$ ipython --no-banner

In [1]: import numpy as np

In [2]: import numpy.linalg as la

In [3]: np.set_printoptions(precision=4, suppress=True, linewidth=100, floatmode="fixed")

In [4]: feats = np.load("block9.npy")

In [5]: feats
Out[5]: 
array([[  3.3318,   7.4101,  18.2754],
       [ 13.2580, -13.8250,  -5.7529],
       [ 11.6269,  -0.3605,  16.2692],
       [ 15.7480,  -7.0790,  10.0941],
       [  1.4830,   8.7112,  17.9420],
       [  6.4249, -12.8435, -13.9199],
       [ -5.5325,  12.5011,  14.5984],
       [-13.6723,   3.1117, -14.2613],
       [ 15.3937,  -6.2070,  11.1583],
       [-16.2219,  11.2387,  -3.2469],
       [  7.4879, -13.2028, -13.0237],
       [ 15.6658, -12.4300,   0.2791],
       [ 11.0400, -13.9293,  -9.1701],
       [-12.0684,  13.9553,   7.7204],
       [ 15.8266, -12.1911,   0.9460],
       [  0.7009,   9.2236,  17.7323],
       [  7.6882,   3.7965,  18.0687],
       [ 10.6668, -13.8951,  -9.6512],
       [ 15.1667, -12.9609,  -1.4093],
       [-14.0284,   3.6659, -13.7755],
       [  7.4041, -13.1765, -13.0980]])

In [6]: # rows and columns are dependent

In [7]: Xs = feats - feats.mean(axis=0)

In [8]: left, sigma, Vh = la.svd(Xs, full_matrices=False)

In [9]: (np.sign(left[:, 0]) == np.sign(left[0, 0])).astype(int)
Out[9]: array([1, 0, 1, 0, 1, 0, 1, 1, 0, 1, 0, 0, 0, 1, 0, 1, 1, 0, 0, 1, 0])

In [10]: Vh[0] * np.sign(Vh[0, np.abs(Vh[0]).argmax()])
Out[10]: array([-0.4339,  0.6768,  0.5947])

In [11]: np.round((sigma ** 2).sum() ** 2 / (sigma ** 4).sum(), 4)
Out[11]: np.float64(1.9204)

In [12]: np.abs(left[:, 0]).argmax()
Out[12]: np.int64(6)

In [13]: gram = np.cov(feats, rowvar=False)

In [14]: np.polyfit(feats[:, 1], feats[:, 2], 1)
Out[14]: array([0.6777, 3.5911])

In [15]: np.round(la.eigvalsh(gram)[::-1], 4) + 0
Out[15]: array([232.4410, 153.7845,   0.0000])

In [16]: np.argsort(-feats.std(axis=0).round(6), kind="stable")
Out[16]: array([2, 0, 1])

In [17]: gram.shape
Out[17]: (3, 3)

In [18]: gram
Out[18]: 
array([[117.7030, -86.4528,  14.6683],
       [-86.4528, 110.9426,  75.1876],
       [ 14.6683,  75.1876, 157.5798]])

In [19]: feats.std(axis=0)
Out[19]: array([10.5876, 10.2791, 12.2506])

In [20]: np.corrcoef(feats.T)
Out[20]: 
array([[ 1.0000, -0.7565,  0.1077],
       [-0.7565,  1.0000,  0.5687],
       [ 0.1077,  0.5687,  1.0000]])

In [21]: data = np.load("layer8.npy")

In [22]: data
Out[22]: 
array([[ 0,  4, -1, -2, -4,  4,  6],
       [-4,  0,  0, -2,  5,  2,  4],
       [ 1,  0,  0,  2, -1,  5, -1],
       [ 2,  2, -2,  0, -6, -6, -4],
       [ 4, -5,  1,  6,  0,  0, -3],
       [-4, -2, -5,  6,  0,  0,  2],
       [-6, -4,  1,  4,  3, -2,  0]])

In [23]: left, sigma, Vh = la.svd(data)

In [24]: np.argmax(sigma[:-1] / (sigma[1:] + 1e-6)) + 1
Out[24]: np.int64(6)

In [25]: sigma.round(4) + 0
Out[25]: array([13.5414, 13.5414,  8.7969,  8.7969,  3.0408,  3.0408,  0.0000])

In [26]: Y = left[:, :6] @ np.diag(sigma[:6]) @ Vh[:6]

In [27]: round(la.norm(data - Y) / la.norm(data), 4)
Out[27]: np.float64(0.0)

In [28]: la.matrix_rank(Y)
Out[28]: np.int64(6)

In [29]: left, sigma, Vh = la.svd(data, full_matrices=False)

In [30]: np.round(sigma / sigma[0], 4) + 0
Out[30]: array([1.0000, 1.0000, 0.6496, 0.6496, 0.2246, 0.2246, 0.0000])

In [31]: left.shape, sigma.shape, Vh.shape
Out[31]: ((7, 7), (7,), (7, 7))

In [32]: np.round(Vh @ Vh.T, 4) + 0
Out[32]: 
array([[1.0000, 0.0000, 0.0000, 0.0000, 0.0000, 0.0000, 0.0000],
       [0.0000, 1.0000, 0.0000, 0.0000, 0.0000, 0.0000, 0.0000],
       [0.0000, 0.0000, 1.0000, 0.0000, 0.0000, 0.0000, 0.0000],
       [0.0000, 0.0000, 0.0000, 1.0000, 0.0000, 0.0000, 0.0000],
       [0.0000, 0.0000, 0.0000, 0.0000, 1.0000, 0.0000, 0.0000],
       [0.0000, 0.0000, 0.0000, 0.0000, 0.0000, 1.0000, 0.0000],
       [0.0000, 0.0000, 0.0000, 0.0000, 0.0000, 0.0000, 1.0000]])

In [33]: np.cumsum(sigma ** 2) / np.sum(sigma ** 2)
Out[33]: array([0.3396, 0.6791, 0.8224, 0.9658, 0.9829, 1.0000, 1.0000])

In [34]: round(np.sqrt((sigma ** 2).sum()), 4), np.round(la.norm(data), 4)
Out[34]: (np.float64(23.2379), np.float64(23.2379))

In [35]: sigma.round(4) + 0
Out[35]: array([13.5414, 13.5414,  8.7969,  8.7969,  3.0408,  3.0408,  0.0000])

In [36]: np.round(left.T @ data @ Vh.T, 4) + 0
Out[36]: 
array([[13.5414,  0.0000,  0.0000,  0.0000,  0.0000,  0.0000,  0.0000],
       [ 0.0000, 13.5414,  0.0000,  0.0000,  0.0000,  0.0000,  0.0000],
       [ 0.0000,  0.0000,  8.7969,  0.0000,  0.0000,  0.0000,  0.0000],
       [ 0.0000,  0.0000,  0.0000,  8.7969,  0.0000,  0.0000,  0.0000],
       [ 0.0000,  0.0000,  0.0000,  0.0000,  3.0408,  0.0000,  0.0000],
       [ 0.0000,  0.0000,  0.0000,  0.0000,  0.0000,  3.0408,  0.0000],
       [ 0.0000,  0.0000,  0.0000,  0.0000,  0.0000,  0.0000,  0.0000]])

In [37]: la.matrix_rank(data, rtol=0.1)
Out[37]: np.int64(6)

In [38]: round(float(la.norm(data, 2) / la.norm(data)), 4)
Out[38]: 0.5827

In [39]: [round(float(x), 4) for x in la.svd(data, compute_uv=False)[:3]]
Out[39]: [13.5414, 13.5414, 8.7969]

In [40]: np.abs(np.diag(la.qr(data)[1])) > 1e-9
Out[40]: array([ True,  True,  True,  True,  True,  True, False])

In [41]: np.allclose(data[:-1].T @ la.lstsq(data[:-1].T, data[-1])[0], data[-1])
Out[41]: True

In [42]: np.round(data @ la.pinv(data) @ data, 4) + 0
Out[42]: 
array([[ 0.0000,  4.0000, -1.0000, -2.0000, -4.0000,  4.0000,  6.0000],
       [-4.0000,  0.0000,  0.0000, -2.0000,  5.0000,  2.0000,  4.0000],
       [ 1.0000,  0.0000,  0.0000,  2.0000, -1.0000,  5.0000, -1.0000],
       [ 2.0000,  2.0000, -2.0000,  0.0000, -6.0000, -6.0000, -4.0000],
       [ 4.0000, -5.0000,  1.0000,  6.0000,  0.0000,  0.0000, -3.0000],
       [-4.0000, -2.0000, -5.0000,  6.0000,  0.0000,  0.0000,  2.0000],
       [-6.0000, -4.0000,  1.0000,  4.0000,  3.0000, -2.0000,  0.0000]])
